% python3 -q
>>> import numpy as np
>>> import numpy.linalg as la
>>> np.set_printoptions(suppress=True, linewidth=100)
>>> def tidy(a):
...     return np.round(a, 2) + 0
... 
>>> J = np.array([[0.0, -1.0], [-1.0, 0.0]])
>>> print(J)
[[ 0. -1.]
 [-1.  0.]]
>>> print(J.reshape(-1, 2))
[[ 0. -1.]
 [-1.  0.]]
>>> T = J.reshape(2, 2, -1)
>>> print(np.swapaxes(T, 1, 2)[0])
[[ 0. -1.]]
>>> print(T.shape)
(2, 2, 1)
>>> A = np.array([[5.0, 0.0, 0.0], [0.0, 9.0, -4.0], [0.0, -4.0, 9.0]])
>>> # 2 blocks once reordered
>>> rng = np.random.default_rng(2516)
>>> z = rng.permutation(3)
>>> print(z)
[0 1 2]
>>> M2 = A[z][:, z]
>>> print(tidy(np.sort(np.abs(la.eigvals(M2)))))
[ 5.  5. 13.]
>>> print(np.trace(M2))
23.0
>>> print(tidy(la.det(M2)), tidy(la.det(A[z])))
325.0 325.0
>>> print(np.allclose(M2, A))
True
>>> ev, evecs = la.eigh(A)
>>> print(tidy(la.svd(A, compute_uv=False)))
[13.  5.  5.]
>>> print((ev > 1e-8).sum(), (ev < -1e-8).sum())
3 0
>>> print(tidy(evecs @ np.diag(ev) @ evecs.T))
[[ 5.  0.  0.]
 [ 0.  9. -4.]
 [ 0. -4.  9.]]
>>> print(tidy(evecs.T @ evecs))
[[1. 0. 0.]
 [0. 1. 0.]
 [0. 0. 1.]]
>>> print(ev.sum(), np.trace(A))
23.0 23.0
>>> print(tidy(la.eigvalsh(A @ A)))
[ 25.  25. 169.]
>>> print(tidy(evecs.T @ A @ evecs))
[[ 5.  0.  0.]
 [ 0.  5.  0.]
 [ 0.  0. 13.]]
>>> print(ev)
[ 5.  5. 13.]
>>> feats = np.array([[0, 3, 0], [0, 0, 3], [-2, 0, 0]])
>>> x0 = np.array([4, 2, 5])
>>> target = feats @ x0
>>> print(target)
[ 6 15 -8]
>>> print(tidy(la.solve(feats, target + feats[:, 1])))
[4. 3. 5.]
>>> print(tidy(la.solve(feats, 3 * target)))
[12.  6. 15.]
>>> print(tidy(la.solve(feats, target)))
[4. 2. 5.]
>>> print(tidy(la.solve(feats.T, feats[0])))
[1. 0. 0.]
>>> z = rng.permutation(3)
>>> M2 = feats[:, z] * rng.choice([-1, 1], 3)
>>> print(M2)
[[ 0  0 -3]
 [ 0 -3  0]
 [-2  0  0]]
>>> Uu, _, VT = la.svd(feats.T @ M2)
>>> print(tidy(la.lstsq(feats, M2)[0]))
[[ 1.  0.  0.]
 [ 0.  0. -1.]
 [ 0. -1.  0.]]
>>> print(Uu @ VT)
[[ 1.  0.  0.]
 [ 0.  0. -1.]
 [ 0. -1.  0.]]
>>> X = np.loadtxt("dump.csv", delimiter=",")
>>> print(X)
[[0. 5. 9.]
 [5. 0. 0.]
 [9. 0. 0.]]
>>> print(tidy(la.eigvalsh(X).min()))
-10.3
>>> print([round(float(la.det(X[:i, :i])), 2) + 0 for i in range(1, 4)])
[0.0, -25.0, 0.0]
>>> print(np.all(la.eigvalsh(X) > 0))
False
>>> r0, g = X[0], X[1]
>>> print(r0 @ r0)
106.0
>>> p = (r0 @ g) / (r0 @ r0) * r0
>>> print(g - p)
[5. 0. 0.]
>>> print((g - p) @ r0)
0.0
>>> print(p)
[0. 0. 0.]
>>> print(la.matrix_rank(np.outer(r0, g)))
1
>>> ev, evecs = la.eigh(J)
>>> x0 = np.array([4, -1])
>>> print(tidy(evecs * np.abs(ev) @ evecs.T))
[[1. 0.]
 [0. 1.]]
>>> print(tidy(x0 @ J @ x0 / (x0 @ x0)), ev[0], ev[-1])
0.47 -1.0 1.0
>>> print(np.abs(J).sum(axis=1).max(), np.abs(ev).max())
1.0 1.0
>>> print((np.sign(evecs[:, -1].round(6)) == np.sign(evecs[0, -1].round(6))).astype(int))
[1 0]
>>> M2 = np.array([[1], [-2], [3], [5]])
>>> basis = np.array([[2, 4, 1]])
>>> m1 = M2 @ basis + 0.05 * rng.normal(size=(4, 3))
>>> print(tidy(m1))
[[ 2.02  3.96  0.96]
 [-3.99 -7.98 -1.93]
 [ 6.06 11.98  2.99]
 [ 9.99 20.02  5.08]]
>>> Uu, sig, VT = la.svd(m1)
>>> print(np.argmax(sig[:-1] / (sig[1:] + 1e-6)) + 1)
1
>>> print(tidy(sig))
[28.62  0.11  0.06]
>>> M2 = Uu[:, :1] @ np.diag(sig[:1]) @ VT[:1]
>>> print(tidy(la.norm(m1 - M2, 2)), tidy(sig[1]))
0.11 0.11
>>> print(tidy(M2))
[[ 1.99  3.96  1.  ]
 [-3.99 -7.96 -2.  ]
 [ 6.01 12.    3.01]
 [10.03 20.01  5.03]]
>>> print(tidy(np.abs(m1 - M2).max()))
0.07
